% python3 -q
>>> import numpy as np
>>> from numpy import linalg as LA
>>> np.set_printoptions(suppress=True, linewidth=140)
>>> def tidy(a):
...     return np.round(a, 4) + 0
... 
>>> M = np.loadtxt("w.csv", delimiter=",")
>>> tidy(M)
array([[-0.4041,  0.8419, -0.3489,  0.0784],
       [-0.2887, -0.0724, -0.0546, -0.9531],
       [-0.0577, -0.4116, -0.9039,  0.1006],
       [-0.866 , -0.3413,  0.2413,  0.2744]])
>>> hat = np.triu(np.array([[0, 2, 0, -1], [-1, 2, -1, -1], [1, -1, 2, -2], [1, 2, -1, -2]]), 1) + np.eye(4)
>>> M2 = hat @ M @ LA.inv(hat)
>>> tidy(np.trace(M2)), tidy(np.trace(M))
(np.float64(-1.1061), np.float64(-1.1061))
>>> tidy(LA.det(M2))
np.float64(-1.0)
>>> E = np.load("data.npy")
>>> tidy(E)
array([[ 0.866, -0.5  ,  0.   ],
       [ 0.5  ,  0.866,  0.   ],
       [ 0.   ,  0.   ,  1.   ]])
>>> hat = np.triu(np.array([[-9, 3, 9], [4, -7, -6], [-2, -4, 9]]), 1) + np.eye(3)
>>> M2 = hat @ E @ LA.inv(hat)
>>> tidy(np.trace(M2)), tidy(np.trace(E))
(np.float64(2.7321), np.float64(2.7321))
>>> tidy(M2)
array([[  2.366 ,  -5.    , -42.2942],
       [  0.5   ,  -0.634 , -14.3038],
       [  0.    ,   0.    ,   1.    ]])
>>> tidy(LA.det(M2))
np.float64(1.0)
>>> x0 = np.array([3, 2, 3])
>>> target = E @ x0
>>> beta, lr = np.zeros(3), 1 / LA.norm(E, 2) ** 2
>>> for i in range(150):
...     beta -= lr * E.T @ (E @ beta - target)
...     if i % 50 == 0: print(i, round(LA.norm(E @ beta - target), 4))
... 
0 0.0
50 0.0
100 0.0
>>> tidy(LA.cond(E))
np.float64(1.0)
>>> A = np.load("out8.npy")
>>> A
array([[5., 1., 0.],
       [0., 5., 1.],
       [0., 0., 5.]])
>>> M2 = np.array([[3, 5, 5], [6, 5, 9]])
>>> basis = np.kron(M2, A)
>>> tidy(LA.norm(basis, 2)), tidy(LA.norm(M2, 2) * LA.norm(A, 2))
(np.float64(80.5975), np.float64(80.5975))
>>> basis.shape
(6, 9)
>>> LA.matrix_rank(basis)
np.int64(6)
